$ ipython --no-banner

In [1]: import numpy as np

In [2]: import numpy.linalg as la

In [3]: np.set_printoptions(precision=2, suppress=True, linewidth=140)

In [4]: def rd(a):
   ...:     return np.round(a, 2) + 0
   ...: 

In [5]: data = np.loadtxt("m.csv", delimiter=",")

In [6]: rd(data)
Out[6]: 
array([[-0.03, -0.31, -0.06, -0.04,  0.18,  0.42,  0.05,  0.15, -0.44, -0.19, -0.17,  0.44, -0.1 ],
       [ 0.28,  0.04, -0.24, -0.1 , -0.33, -0.29, -0.14, -0.16, -0.09,  0.36, -0.13, -0.18, -0.24],
       [-0.18,  0.35,  0.03, -0.27,  0.01,  0.3 ,  0.69, -0.25,  0.28,  0.09, -0.08,  0.  , -0.13],
       [ 0.21, -0.16, -0.26, -0.08, -0.2 ,  0.34,  0.22,  0.24, -0.19,  0.12, -0.27, -0.47,  0.49],
       [-0.03,  0.27, -0.52,  0.55, -0.2 ,  0.02,  0.07, -0.13,  0.  ,  0.13, -0.21,  0.44,  0.07],
       [-0.18,  0.24,  0.06, -0.1 , -0.49,  0.05,  0.04, -0.19, -0.61, -0.31,  0.19, -0.13, -0.23],
       [-0.47, -0.27, -0.56, -0.14, -0.03, -0.25,  0.14,  0.37,  0.16, -0.18,  0.06, -0.14, -0.29],
       [-0.52, -0.19,  0.23, -0.13, -0.43, -0.12, -0.03,  0.01,  0.03,  0.3 ,  0.08,  0.28,  0.48],
       [-0.21, -0.19,  0.09,  0.23,  0.23, -0.41,  0.21, -0.43, -0.17, -0.29, -0.44, -0.22,  0.2 ],
       [-0.26,  0.38,  0.12,  0.18, -0.17,  0.25, -0.4 ,  0.24,  0.27, -0.35, -0.34, -0.21,  0.03],
       [ 0.13, -0.51,  0.32,  0.28, -0.44,  0.15,  0.16, -0.03,  0.27, -0.01, -0.23,  0.  , -0.4 ],
       [ 0.05, -0.22, -0.22,  0.27, -0.08,  0.25, -0.01, -0.36,  0.21, -0.28,  0.59, -0.17,  0.21],
       [-0.31, -0.18, -0.18, -0.22,  0.17,  0.36, -0.44, -0.48,  0.03,  0.29, -0.18, -0.12, -0.16],
       [-0.31,  0.05,  0.17,  0.53,  0.22,  0.11,  0.12,  0.2 , -0.26,  0.47,  0.2 , -0.32, -0.19]])

In [7]: x = np.array([1, 4, 2, 5, 4, 4, 3, 5, 4, 1, 4, 4, 0])

In [8]: target = data @ x

In [9]: rd(la.solve(data.T @ data, data.T @ target))
Out[9]: array([1., 4., 2., 5., 4., 4., 3., 5., 4., 1., 4., 4., 0.])

In [10]: rng = np.random.default_rng(66)

In [11]: target = target + 0.05 * rng.normal(size=14)

In [12]: rd(target)
Out[12]: array([ 0.83, -5.53,  2.83, -2.55,  2.56, -4.85, -2.04, -1.75, -5.5 ,  1.23, -0.53,  1.19, -4.85,  4.52])

In [13]: coef, *_ = la.lstsq(data, target)

In [14]: rd(coef)
Out[14]: array([0.95, 3.92, 2.04, 4.95, 4.05, 3.98, 2.95, 5.  , 4.06, 0.99, 3.98, 4.04, 0.01])
